>>> import numpy as np
>>> from numpy import linalg as LA
>>> np.set_printoptions(suppress=True, linewidth=160)
>>> data = np.array([[-2, -6, 1, 3], [0, 18, 0, -9], [3, 9, -3, -9], [0, -27, 0, 27]])
>>> rng = np.random.default_rng(723)
>>> lab = rng.permutation(4)
>>> A2 = data[:, lab] * rng.choice([-1, 1], 4)
>>> A2
array([[ -3,  -2,  -1,   6],
       [  9,   0,   0, -18],
       [  9,   3,   3,  -9],
       [-27,   0,   0,  27]])
>>> U, _, Vt = LA.svd(data.T @ A2)
>>> np.round(LA.lstsq(data, A2)[0], 2) + 0
array([[ 0.,  1.,  0.,  0.],
       [ 0.,  0.,  0., -1.],
       [ 0.,  0., -1.,  0.],
       [-1.,  0.,  0.,  0.]])
>>> lab
array([3, 0, 2, 1])
>>> def softmax(z):
...     e = np.exp(z - z.max(axis=-1, keepdims=True))
...     return e / e.sum(axis=-1, keepdims=True)
... 
>>> np.round(softmax(A2[2]), 2) + 0
array([1., 0., 0., 0.])
>>> np.round(softmax(10 * A2[2]), 2) + 0
array([1., 0., 0., 0.])
>>> att = A2 @ A2.T / np.sqrt(4)
>>> np.round(softmax(att)[2] @ A2, 2) + 0
array([  9.,   0.,   0., -18.])
>>> softmax(att).round(6).argmax(axis=1)
array([3, 1, 1, 3])
>>> np.round(softmax(att), 2) + 0
array([[0., 0., 0., 1.],
       [0., 1., 0., 0.],
       [0., 1., 0., 0.],
       [0., 0., 0., 1.]])
>>> np.round(softmax(att + np.triu(np.full(att.shape, -np.inf), 1)), 2) + 0
array([[1., 0., 0., 0.],
       [0., 1., 0., 0.],
       [0., 1., 0., 0.],
       [0., 0., 0., 1.]])
>>> A2 = np.array([[1, 1], [1, -1]])
>>> A = np.kron(A2, np.kron(A2, A2))[rng.permutation(8)][:6]
>>> A
array([[ 1,  1,  1,  1,  1,  1,  1,  1],
       [ 1,  1, -1, -1, -1, -1,  1,  1],
       [ 1, -1,  1, -1, -1,  1, -1,  1],
       [ 1, -1, -1,  1,  1, -1, -1,  1],
       [ 1,  1,  1,  1, -1, -1, -1, -1],
       [ 1, -1,  1, -1,  1, -1,  1, -1]])
>>> U, sigma, Vt = LA.svd(A, full_matrices=False)
>>> (sigma > 1e-8).sum()
np.int64(6)
>>> x0 = np.array([3, 0, -3, -3, 2, -3, 1, -3])
>>> a = np.maximum(A @ x0, 0)
>>> np.flatnonzero(a > 1e-9)
array([1, 3, 5])
>>> np.maximum(A @ x0, 0) - np.maximum(-A @ x0, 0)
array([-6,  8, -6,  4,  0, 12])
>>> a
array([ 0,  8,  0,  4,  0, 12])
>>> A2 = np.array([[-1, -3], [1, 1], [1, 0], [1, -3], [3, 3], [-3, 2], [1, -2], [2, 1]])
>>> LA.matrix_rank(A @ A2)
np.int64(2)
>>> A @ A2
array([[ 5, -1],
       [ 1, -5],
       [-7,  1],
       [ 5, -3],
       [-1, -9],
       [ 3, -3]])
>>> np.einsum("ij->j", A)
array([ 6,  0,  2,  0,  0, -2,  0,  2])
>>> np.vstack([A, A2.T]).shape
(8, 8)
>>> A2.T @ A.T
array([[ 5,  1, -7,  5, -1,  3],
       [-1, -5,  1, -3, -9, -3]])
>>> np.einsum("ik,kj->ij", A, A2)
array([[ 5, -1],
       [ 1, -5],
       [-7,  1],
       [ 5, -3],
       [-1, -9],
       [ 3, -3]])
>>> np.einsum("ik,kj->ji", A, A2)
array([[ 5,  1, -7,  5, -1,  3],
       [-1, -5,  1, -3, -9, -3]])
>>> u, r1 = A[2], A[5]
>>> u @ u
np.int64(8)
>>> p = (u @ r1) / (u @ u) * u
>>> r1 - p
array([ 1., -1.,  1., -1.,  1., -1.,  1., -1.])
>>> np.outer(u, r1)
array([[ 1, -1,  1, -1,  1, -1,  1, -1],
       [-1,  1, -1,  1, -1,  1, -1,  1],
       [ 1, -1,  1, -1,  1, -1,  1, -1],
       [-1,  1, -1,  1, -1,  1, -1,  1],
       [-1,  1, -1,  1, -1,  1, -1,  1],
       [ 1, -1,  1, -1,  1, -1,  1, -1],
       [-1,  1, -1,  1, -1,  1, -1,  1],
       [ 1, -1,  1, -1,  1, -1,  1, -1]])
>>> LA.matrix_rank(np.outer(u, r1))
np.int64(1)
>>> np.round(LA.norm(A, "nuc"), 2)
np.float64(16.97)
>>> np.round(LA.norm(A, 1), 2), round(float(LA.norm(A, np.inf)), 2)
(np.float64(6.0), 8.0)
>>> np.round(LA.norm(A, 2), 2)
np.float64(2.83)
>>> round(LA.norm(A[1], 1), 2), round(float(LA.norm(A[1], np.inf)), 2)
(np.float64(8.0), 1.0)
>>> mat = np.load("out11.npy")
>>> mat.round(2)
array([[ 6.27, -3.81, -1.09,  6.71],
       [ 0.82, -3.45, -5.95,  7.22],
       [-7.41,  0.47, -6.65,  0.73],
       [-5.42, -1.04, -7.57,  3.5 ],
       [-0.3 , -3.16, -6.53,  6.87],
       [ 0.63, -3.4 , -6.06,  7.17],
       [-8.27,  1.74, -5.03, -1.8 ],
       [ 2.93,  2.26,  7.45, -5.55],
       [-1.92,  3.67,  5.26, -7.43],
       [ 3.36,  2.08,  7.53, -5.26],
       [-8.34,  2.38, -3.83, -3.17],
       [-7.41,  3.46, -0.76, -5.7 ],
       [-8.26,  1.71, -5.08, -1.73],
       [-1.35, -2.85, -6.98,  6.43],
       [-8.35,  2.33, -3.94, -3.06],
       [-4.17,  3.92,  3.45, -7.44],
       [-7.36,  3.48, -0.67, -5.76],
       [ 1.64,  2.75,  7.08, -6.29],
       [-4.83, -1.37, -7.63,  4.07],
       [-7.22,  3.55, -0.39, -5.93],
       [ 3.64, -3.89, -3.93,  7.5 ],
       [-1.73,  3.63,  5.38, -7.4 ],
       [-6.71,  3.71,  0.46, -6.41],
       [ 1.81,  2.69,  7.14, -6.2 ],
       [ 5.41, -3.91, -2.17,  7.13],
       [ 4.34,  1.63,  7.63, -4.51],
       [ 2.68, -3.78, -4.71,  7.5 ],
       [ 1.86,  2.67,  7.16, -6.17],
       [-7.14,  3.57, -0.26, -6.01],
       [-1.08,  3.51,  5.79, -7.28],
       [ 8.34, -2.01,  4.56,  2.37],
       [ 5.79,  0.81,  7.5 , -3.09]])
>>> np.round(LA.norm(mat, axis=0), 2)
array([30.16, 16.65, 30.85, 32.59])
>>> round(float(mat[2] @ mat[19]), 2)
53.4
>>> round(LA.norm(mat) ** 2 / LA.norm(mat, 2) ** 2, 2)
np.float64(1.67)
>>> round(float(LA.norm(mat, "nuc")), 2)
79.62
>>> F = np.array([[0, 1, 0], [1, 0, 0], [0, 0, 1]])
>>> F
array([[0, 1, 0],
       [1, 0, 0],
       [0, 0, 1]])
>>> C2 = F.T @ F
>>> (F @ F.T).shape
(3, 3)
>>> np.round(LA.svd(F, compute_uv=False) ** 2, 2)
array([1., 1., 1.])
>>> C2
array([[1, 0, 0],
       [0, 1, 0],
       [0, 0, 1]])
>>> np.allclose(C2, C2.T)
True
>>> np.trace(C2), (F ** 2).sum()
(np.int64(3), np.int64(3))
>>> O, _ = LA.qr(np.array([[0.1, 0.6, -1.1, 0.0, 0.0],
...     [-0.4, -1.4, -0.4, -1.5, 0.2],
...     [0.6, 1.5, -0.8, -0.2, 0.1],
...     [-0.4, -0.4, 1.0, 1.3, 0.0],
...     [0.8, -1.2, -0.1, -1.0, 0.4]]))
>>> vecs, _ = LA.qr(np.array([[0.1, -1.4, 0.1, 1.4],
...     [-0.2, -1.5, -1.5, -0.2],
...     [1.6, 0.4, 0.2, 1.8],
...     [-0.5, -0.4, 0.1, -1.4]]))
>>> sigma = 20 * 0.2 ** np.arange(4)
>>> K = O[:, :4] * sigma @ vecs[:4]
>>> K.round(2)
array([[ 0.65,  0.63, -1.79,  0.27],
       [-0.17, -3.46,  5.99, -2.09],
       [ 0.95,  5.94, -8.22,  2.9 ],
       [-0.82, -4.68,  4.75, -1.8 ],
       [ 0.42, 11.64, -7.27,  3.39]])
>>> A2 = np.c_[K[:, :2] @ np.array([[-1, 0], [2, 2]]), np.array([1, 3, -1, -1, 0])]
>>> A2.round(2)
array([[ 0.62,  1.27,  1.  ],
       [-6.75, -6.92,  3.  ],
       [10.93, 11.88, -1.  ],
       [-8.53, -9.35, -1.  ],
       [22.85, 23.27,  0.  ]])
>>> LA.matrix_rank(np.c_[K, A2])
np.int64(5)
>>> LA.matrix_rank(A2)
np.int64(3)
